$ python -q
>>> import numpy as np
>>> import numpy.linalg as la
>>> np.set_printoptions(suppress=True, linewidth=120)
>>> def rnd(a):
...     return np.round(a, 1) + 0
... 
>>> mat = np.loadtxt("arr.csv", delimiter=",")
>>> mat
array([[ 1.,  0.,  1.],
       [-1.,  1.,  2.],
       [ 0.,  0.,  1.]])
>>> ev, evecs = la.eig(mat)
>>> ev
array([1., 1., 1.])
>>> rnd(np.sort(la.eigvals(mat @ mat)))
array([1., 1., 1.])
>>> rnd(np.sort(la.eigvals(mat.T)))
array([1., 1., 1.])
>>> np.prod(ev)
np.float64(1.0)
>>> P = np.triu(np.array([[4, 1, 1], [4, 3, 5], [5, 1, 5]]), 1) + np.eye(3)
>>> A2 = P @ mat @ la.inv(P)
>>> P @ mat - mat @ P
array([[-1.,  0.,  2.],
       [ 0.,  1.,  1.],
       [ 0.,  0.,  0.]])
>>> rnd(la.matrix_power(mat, 4))
array([[ 1.,  0.,  4.],
       [-4.,  1.,  2.],
       [ 0.,  0.,  1.]])
>>> rnd(la.det(mat))
np.float64(1.0)
>>> np.allclose(mat, mat.T)
False
>>> (mat + mat.T) / 2
array([[ 1. , -0.5,  0.5],
       [-0.5,  1. ,  1. ],
       [ 0.5,  1. ,  1. ]])
>>> np.allclose(mat @ mat.T, mat.T @ mat)
False
>>> rnd(np.abs(la.eigvals(mat)).max())
np.float64(1.0)
>>> mat @ mat
array([[ 1.,  0.,  2.],
       [-2.,  1.,  3.],
       [ 0.,  0.,  1.]])
>>> gram = mat.T @ mat
>>> np.allclose(gram, gram.T)
True
>>> np.trace(gram), (mat ** 2).sum()
(np.float64(9.0), np.float64(9.0))
>>> rnd(la.svd(mat, compute_uv=False) ** 2)
array([7. , 1.9, 0.1])
>>> np.diag(gram)
array([2., 1., 6.])
>>> rng = np.random.default_rng(15)
>>> E = np.eye(3, dtype=int)[rng.permutation(3)]
>>> E
array([[1, 0, 0],
       [0, 0, 1],
       [0, 1, 0]])
>>> # 2 blocks once reordered
>>> x = np.array([4, 3, 3])
>>> rhs = E @ x
>>> rhs
array([4, 3, 3])
>>> rnd(la.solve(E, rhs + E[:, 1]))
array([4., 4., 3.])
>>> rnd(la.solve(E, 3 * rhs))
array([12.,  9.,  9.])
>>> rnd(la.solve(E, rhs))
array([4., 3., 3.])
